>>> import numpy as np
>>> np.set_printoptions(precision=3, suppress=True, linewidth=100, floatmode="fixed")
>>> mat = np.load("w.npy")
>>> mat
array([[-7,  5,  9, -7, -7, -2,  1],
       [-3,  5,  1,  3, -3,  7,  1],
       [-4,  2, -4, -9, -8, -7,  0],
       [ 9, -2,  1,  1, -9,  7, -7],
       [-3, -2,  3, -6,  3,  4, -8],
       [-2, -5, -1,  9, -8,  4,  4],
       [-1,  4, -2,  1,  6,  3, -2]])
>>> Q, V = np.linalg.qr(mat[:, :2])[0], np.linalg.qr(mat[:, 2:])[0]
>>> s = np.linalg.svd(Q.T @ V, compute_uv=False)
>>> round(float(np.linalg.norm(Q @ Q.T - V @ V.T, 2)), 3)
1.0
>>> np.degrees(np.arccos(s.clip(0, 1)))
array([13.493, 71.148])
>>> (s > 0.9).sum()
np.int64(1)
>>> Q, R = np.linalg.qr(mat)
>>> round(np.trace(Q @ Q.T), 3)
np.float64(7.0)
>>> np.round(Q.T @ Q, 3) + 0
array([[1.000, 0.000, 0.000, 0.000, 0.000, 0.000, 0.000],
       [0.000, 1.000, 0.000, 0.000, 0.000, 0.000, 0.000],
       [0.000, 0.000, 1.000, 0.000, 0.000, 0.000, 0.000],
       [0.000, 0.000, 0.000, 1.000, 0.000, 0.000, 0.000],
       [0.000, 0.000, 0.000, 0.000, 1.000, 0.000, 0.000],
       [0.000, 0.000, 0.000, 0.000, 0.000, 1.000, 0.000],
       [0.000, 0.000, 0.000, 0.000, 0.000, 0.000, 1.000]])
>>> Q.shape, R.shape
((7, 7), (7, 7))
>>> np.abs(np.diag(R))
array([13.000,  8.875,  9.906, 13.908, 17.141,  9.922,  1.532])
>>> np.round(Q @ R, 3) + 0
array([[-7.000,  5.000,  9.000, -7.000, -7.000, -2.000,  1.000],
       [-3.000,  5.000,  1.000,  3.000, -3.000,  7.000,  1.000],
       [-4.000,  2.000, -4.000, -9.000, -8.000, -7.000,  0.000],
       [ 9.000, -2.000,  1.000,  1.000, -9.000,  7.000, -7.000],
       [-3.000, -2.000,  3.000, -6.000,  3.000,  4.000, -8.000],
       [-2.000, -5.000, -1.000,  9.000, -8.000,  4.000,  4.000],
       [-1.000,  4.000, -2.000,  1.000,  6.000,  3.000, -2.000]])
>>> arr = np.load("x.npy")
>>> arr
array([[ 1.000,  2.000,  3.000,  1.000,  0.000,  0.000,  1.000,  0.000, -1.000,  1.000],
       [ 1.000,  2.000,  3.000,  1.000,  3.000,  3.000,  0.000,  1.000, -1.000,  2.000],
       [ 3.000,  0.000,  2.000,  2.000,  1.000,  1.000,  1.000,  1.000, -2.000,  2.000],
       [ 3.000,  2.000,  1.000,  2.000,  0.000,  1.000,  1.000,  3.000,  0.000, -1.000],
       [ 2.000,  3.000,  0.000,  1.000,  1.000,  1.000,  0.000,  2.000,  2.000, -2.000],
       [ 2.000,  0.000,  0.000,  0.000,  0.000,  1.000,  3.000,  0.000, -2.000, -1.000],
       [ 3.000,  3.000,  1.000,  0.000,  0.000,  0.000,  0.000,  2.000, -1.000,  1.000],
       [ 2.000,  1.000,  0.000,  2.000,  1.000,  1.000,  2.000,  1.000, -1.000, -1.000],
       [ 0.000,  0.000,  0.000,  0.000,  0.000,  0.000,  0.000,  0.000,  9.000,  6.000],
       [ 0.000,  0.000,  0.000,  0.000,  0.000,  0.000,  0.000,  0.000,  0.000,  8.000]])
>>> Q, R = np.linalg.qr(arr)
>>> np.round(abs(R[0, 0]), 3), np.round(np.linalg.norm(arr[:, 0]), 3)
(np.float64(6.403), np.float64(6.403))
>>> np.abs(np.diag(R))
array([6.403, 3.636, 3.754, 2.116, 2.422, 1.081, 2.235, 0.343, 9.000, 8.000])
>>> np.round(Q.T @ Q, 3) + 0
array([[1.000, 0.000, 0.000, 0.000, 0.000, 0.000, 0.000, 0.000, 0.000, 0.000],
       [0.000, 1.000, 0.000, 0.000, 0.000, 0.000, 0.000, 0.000, 0.000, 0.000],
       [0.000, 0.000, 1.000, 0.000, 0.000, 0.000, 0.000, 0.000, 0.000, 0.000],
       [0.000, 0.000, 0.000, 1.000, 0.000, 0.000, 0.000, 0.000, 0.000, 0.000],
       [0.000, 0.000, 0.000, 0.000, 1.000, 0.000, 0.000, 0.000, 0.000, 0.000],
       [0.000, 0.000, 0.000, 0.000, 0.000, 1.000, 0.000, 0.000, 0.000, 0.000],
       [0.000, 0.000, 0.000, 0.000, 0.000, 0.000, 1.000, 0.000, 0.000, 0.000],
       [0.000, 0.000, 0.000, 0.000, 0.000, 0.000, 0.000, 1.000, 0.000, 0.000],
       [0.000, 0.000, 0.000, 0.000, 0.000, 0.000, 0.000, 0.000, 1.000, 0.000],
       [0.000, 0.000, 0.000, 0.000, 0.000, 0.000, 0.000, 0.000, 0.000, 1.000]])
>>> np.trace(Q @ Q.T)
np.float64(10.0)
>>> Q.shape, R.shape
((10, 10), (10, 10))
